$ python3 -q
>>> import numpy as np
>>> np.set_printoptions(precision=2, suppress=True, linewidth=140, legacy="1.25")
>>> F = 0.7 ** np.abs(np.subtract.outer(np.arange(7), np.arange(7)))
>>> F
array([[1.  , 0.7 , 0.49, 0.34, 0.24, 0.17, 0.12],
       [0.7 , 1.  , 0.7 , 0.49, 0.34, 0.24, 0.17],
       [0.49, 0.7 , 1.  , 0.7 , 0.49, 0.34, 0.24],
       [0.34, 0.49, 0.7 , 1.  , 0.7 , 0.49, 0.34],
       [0.24, 0.34, 0.49, 0.7 , 1.  , 0.7 , 0.49],
       [0.17, 0.24, 0.34, 0.49, 0.7 , 1.  , 0.7 ],
       [0.12, 0.17, 0.24, 0.34, 0.49, 0.7 , 1.  ]])
>>> other = np.linalg.inv(F)
>>> np.round(F @ other, 2) + 0
array([[1., 0., 0., 0., 0., 0., 0.],
       [0., 1., 0., 0., 0., 0., 0.],
       [0., 0., 1., 0., 0., 0., 0.],
       [0., 0., 0., 1., 0., 0., 0.],
       [0., 0., 0., 0., 1., 0., 0.],
       [0., 0., 0., 0., 0., 1., 0.],
       [0., 0., 0., 0., 0., 0., 1.]])
>>> np.round(np.linalg.det(F) * np.linalg.det(other), 2)
1.0
>>> np.round(np.linalg.det(F) * other, 2) + 0
array([[ 0.03, -0.02,  0.  ,  0.  ,  0.  ,  0.  ,  0.  ],
       [-0.02,  0.05, -0.02,  0.  ,  0.  ,  0.  ,  0.  ],
       [ 0.  , -0.02,  0.05, -0.02,  0.  ,  0.  ,  0.  ],
       [ 0.  ,  0.  , -0.02,  0.05, -0.02,  0.  ,  0.  ],
       [ 0.  ,  0.  ,  0.  , -0.02,  0.05, -0.02,  0.  ],
       [ 0.  ,  0.  ,  0.  ,  0.  , -0.02,  0.05, -0.02],
       [ 0.  ,  0.  ,  0.  ,  0.  ,  0.  , -0.02,  0.03]])
>>> round(float(np.linalg.slogdet(F)[0]), 2)
1.0
>>> np.linalg.inv(other)
array([[1.  , 0.7 , 0.49, 0.34, 0.24, 0.17, 0.12],
       [0.7 , 1.  , 0.7 , 0.49, 0.34, 0.24, 0.17],
       [0.49, 0.7 , 1.  , 0.7 , 0.49, 0.34, 0.24],
       [0.34, 0.49, 0.7 , 1.  , 0.7 , 0.49, 0.34],
       [0.24, 0.34, 0.49, 0.7 , 1.  , 0.7 , 0.49],
       [0.17, 0.24, 0.34, 0.49, 0.7 , 1.  , 0.7 ],
       [0.12, 0.17, 0.24, 0.34, 0.49, 0.7 , 1.  ]])
>>> other.round(2) + 0
array([[ 1.96, -1.37,  0.  ,  0.  ,  0.  ,  0.  ,  0.  ],
       [-1.37,  2.92, -1.37,  0.  ,  0.  ,  0.  ,  0.  ],
       [ 0.  , -1.37,  2.92, -1.37,  0.  ,  0.  ,  0.  ],
       [ 0.  ,  0.  , -1.37,  2.92, -1.37,  0.  ,  0.  ],
       [ 0.  ,  0.  ,  0.  , -1.37,  2.92, -1.37,  0.  ],
       [ 0.  ,  0.  ,  0.  ,  0.  , -1.37,  2.92, -1.37],
       [ 0.  ,  0.  ,  0.  ,  0.  ,  0.  , -1.37,  1.96]])
>>> (np.abs(other) > 1e-9).astype(int)
array([[1, 1, 0, 0, 0, 0, 0],
       [1, 1, 1, 0, 0, 0, 0],
       [0, 1, 1, 1, 0, 0, 0],
       [0, 0, 1, 1, 1, 0, 0],
       [0, 0, 0, 1, 1, 1, 0],
       [0, 0, 0, 0, 1, 1, 1],
       [0, 0, 0, 0, 0, 1, 1]])
>>> np.round(np.linalg.cond(F), 2)
19.9
>>> x = np.array([2, 1, 1, 3, 2, 1, 3])
>>> h = np.maximum(F @ x, 0)
>>> np.flatnonzero(h > 1e-9)
array([0, 1, 2, 3, 4, 5, 6])
>>> F.T @ h
array([19.16, 23.57, 26.64, 28.16, 27.63, 25.12, 20.83])
>>> np.maximum(F @ (3 * x), 0)
array([15.66, 18.  , 20.47, 23.38, 22.75, 20.67, 19.06])
>>> np.maximum(F @ x, 0) - np.maximum(-F @ x, 0)
array([5.22, 6.  , 6.82, 7.79, 7.58, 6.89, 6.35])
>>> W0 = np.load("a.npy")
>>> W0
array([[3, 3, 3, 3, 2, 2],
       [1, 3, 0, 3, 3, 1],
       [3, 3, 3, 3, 2, 2]])
>>> rng = np.random.default_rng(9554)
>>> other = W0 + rng.integers(-2, 3, (3, 2)) @ rng.integers(-2, 3, (2, 6))
>>> other
array([[ 2,  6,  3,  1, -1,  0],
       [ 0,  4,  1,  2,  1,  1],
       [ 2,  0,  6,  4,  2,  6]])
>>> other - W0
array([[-1,  3,  0, -2, -3, -2],
       [-1,  1,  1, -1, -2,  0],
       [-1, -3,  3,  1,  0,  4]])
>>> np.linalg.matrix_rank(other - W0, tol=1e-8)
2
>>> np.round(np.linalg.svd(other - W0, compute_uv=False), 2) + 0
array([7.17, 4.43, 0.  ])
>>> round(np.linalg.norm(W0[0] - W0[2]), 2)
0.0
>>> np.round(np.linalg.norm(W0[0], 1), 2), round(np.linalg.norm(W0[0], np.inf), 2)
(16.0, 3.0)
>>> round(np.linalg.norm(W0, "nuc"), 2)
13.27
>>> np.linalg.norm(W0, axis=0)
array([4.36, 5.2 , 4.24, 5.2 , 4.12, 3.  ])
>>> np.linalg.norm(W0, axis=1)
array([6.63, 5.39, 6.63])
>>> W0[0] @ W0[2]
44
>>> np.round(np.linalg.norm(W0, 1), 2), np.round(np.linalg.norm(W0, np.inf), 2)
(9.0, 16.0)
>>> np.abs(np.diag(np.linalg.qr(W0)[1])) > 1e-9
array([ True,  True, False])
>>> np.linalg.matrix_rank(W0)
2
>>> W0.sum(axis=1)
array([16, 11, 16])
>>> round(float(np.linalg.norm(W0)), 2)
10.82
>>> np.abs(W0).max()
3
>>> W = np.array([[-3, 0, 1],
...     [1, 0, 3],
...     [-1, -2, 2],
...     [-1, 1, -1],
...     [0, 2, 1],
...     [-3, -1, -1]])
>>> coef = np.array([3, -1, 1])
>>> hid = np.maximum(W0 @ W + coef, 0)
>>> (hid > 0).mean(axis=0)
array([0.  , 0.33, 1.  ])
>>> (hid > 0).astype(int)
array([[0, 0, 1],
       [0, 1, 1],
       [0, 0, 1]])
>>> np.linalg.matrix_rank(hid)
2
>>> C = np.array([[-2, 3], [-4, 0], [-1, 4]])
>>> (hid @ C).round(6).argmax(axis=1)
array([1, 1, 1])
>>> W @ C
array([[  5,  -5],
       [ -5,  15],
       [  8,   5],
       [ -1,  -7],
       [ -9,   4],
       [ 11, -13]])
>>> hid @ C
array([[-16,  64],
       [-38,  40],
       [-16,  64]])
>>> X = np.array([[-2, 0, 2],
...     [1, 2, 2],
...     [-2, 1, 0],
...     [0, 2, 0],
...     [0, 1, -2],
...     [0, -2, 2],
...     [1, 2, 1]])
>>> X
array([[-2,  0,  2],
       [ 1,  2,  2],
       [-2,  1,  0],
       [ 0,  2,  0],
       [ 0,  1, -2],
       [ 0, -2,  2],
       [ 1,  2,  1]])
>>> t3 = np.stack([X, 2 * X, X[::-1]])
>>> t3.shape
(3, 7, 3)
>>> np.linalg.norm(t3, axis=(1, 2))
array([ 6.71, 13.42,  6.71])
>>> np.linalg.matrix_rank(t3.reshape(3, -1))
2
>>> x = np.array([-4, -7, 4])
>>> X @ x
array([ 16, -10,   1, -14, -15,  22, -14])
>>> X * x
array([[  8,   0,   8],
       [ -4, -14,   8],
       [  8,  -7,   0],
       [  0, -14,   0],
       [  0,  -7,  -8],
       [  0,  14,   8],
       [ -4, -14,   4]])
>>> np.linalg.norm(X @ x) <= np.linalg.norm(X, 2) * np.linalg.norm(x) + 1e-9
True
>>> X @ np.eye(3)[1]
array([ 0.,  2.,  1.,  2.,  1., -2.,  2.])
>>> np.einsum("ij,j->i", X, x)
array([ 16, -10,   1, -14, -15,  22, -14])
>>> (X * x).sum(axis=1)
array([ 16, -10,   1, -14, -15,  22, -14])
>>> X @ (2 * x)
array([ 32, -20,   2, -28, -30,  44, -28])
>>> other = np.c_[X[:, :1] @ np.array([[1]]), np.array([0, -2, -2, 3, 1, -2, 1])]
>>> other
array([[-2,  0],
       [ 1, -2],
       [-2, -2],
       [ 0,  3],
       [ 0,  1],
       [ 0, -2],
       [ 1,  1]])
>>> np.linalg.matrix_rank(np.c_[X, other])
4
>>> np.round(np.linalg.norm(other - X @ np.linalg.lstsq(X, other)[0], axis=0), 2) + 0
array([0. , 3.9])
>>> np.linalg.norm(np.linalg.qr(X)[0].T @ other, axis=0) ** 2 / ((other ** 2).sum(axis=0) + 1e-12)
array([1.  , 0.34])
>>> feats = np.load("run7.npy")
>>> feats
array([[ 10, -10, -10,   9,  -2],
       [  0,  -8,   2,  10,   2],
       [  3,  -8,  -4,   5,   0],
       [  0,   0,   0,   0,   0],
       [  9, -17, -11,   7,  -3],
       [ -5,  -6,  -9,  -3,  -2],
       [  7,  -9,  -7,  12,   1],
       [  4,  -1,  -3,   7,   1],
       [ -1,  -8,   2,   0,  -2],
       [  0,   0,   0,   0,   0],
       [ -1,  -8,   2,   0,  -2],
       [  0,   0,   0,   0,   0],
       [  7,  -9,  -7,  12,   1],
       [  3,  -8,  -4,   5,   0],
       [ -7,   1,   9,  -2,   1],
       [ -7,   1,   9,  -2,   1],
       [  4,  -1,  -3,   7,   1],
       [ 13, -18, -14,  14,  -2],
       [  4,  -1,  -3,   7,   1],
       [  4,  -1,  -3,   7,   1],
       [  0,   0,   0,   0,   0],
       [  0,   0,   0,   0,   0],
       [ -5,  -6,  -9,  -3,  -2],
       [  7,  -9,  -7,  12,   1],
       [ -5,  -6,  -9,  -3,  -2],
       [  0,   0,   0,   0,   0],
       [  0,   0,   0,   0,   0],
       [ -5,  -6,  -9,  -3,  -2],
       [ -3,   0,   6,   5,   2],
       [  0,   0,   0,   0,   0],
       [  0,   0,   0,   0,   0],
       [  6,  -9,  -7,   2,  -3],
       [  6,  -9,  -7,   2,  -3],
       [  6,  -9,  -7,   2,  -3],
       [  4,  -1,  -3,   7,   1],
       [  1, -15, -16,  -1,  -5],
       [ -1,  -7, -12,   4,  -1],
       [ 10, -10, -10,   9,  -2]])
>>> feats.sum(axis=0)
array([  68, -198, -144,  128,  -22])
>>> np.unravel_index(np.abs(feats).argmax(), feats.shape)
(17, 1)
>>> round(np.linalg.norm(feats), 2)
79.55
>>> feats.sum(axis=1)
array([ -3,   6,  -4,   0, -15, -25,   4,   8,  -9,   0,  -9,   0,   4,  -4,   2,   2,   8,  -7,   8,   8,   0,   0, -25,   4, -25,   0,
         0, -25,  10,   0,   0, -11, -11, -11,   8, -36, -17,  -3])
>>> C = feats[[1, 0]].astype(float)
>>> for _ in range(7):
...     labels = np.linalg.norm(feats[:, None] - C, axis=-1).argmin(axis=1)
...     C = np.array([feats[labels == j].mean(axis=0) for j in range(2)])
... 
>>> labels
array([1, 0, 1, 0, 1, 0, 1, 0, 0, 0, 0, 0, 1, 1, 0, 0, 0, 1, 0, 0, 0, 0, 0, 1, 0, 0, 0, 0, 0, 0, 0, 1, 1, 1, 0, 1, 1, 1])
>>> np.bincount(labels)
array([24, 14])
>>> C[1] - C[0]
array([ 7.01, -8.38, -7.91,  5.3 , -1.46])
>>> cen = feats - feats.mean(axis=0)
>>> left, sv, Vh = np.linalg.svd(cen, full_matrices=False)
>>> np.round(cen.mean(axis=0), 2) + 0
array([0., 0., 0., 0., 0.])
>>> O, vecs = np.linalg.qr(feats[:, :4])[0], np.linalg.qr(feats[:, 4:])[0]
>>> sv = np.linalg.svd(O.T @ vecs, compute_uv=False)
>>> round(np.linalg.norm(O @ O.T - vecs @ vecs.T, 2), 2)
1.0
>>> (sv > 0.9).sum()
1
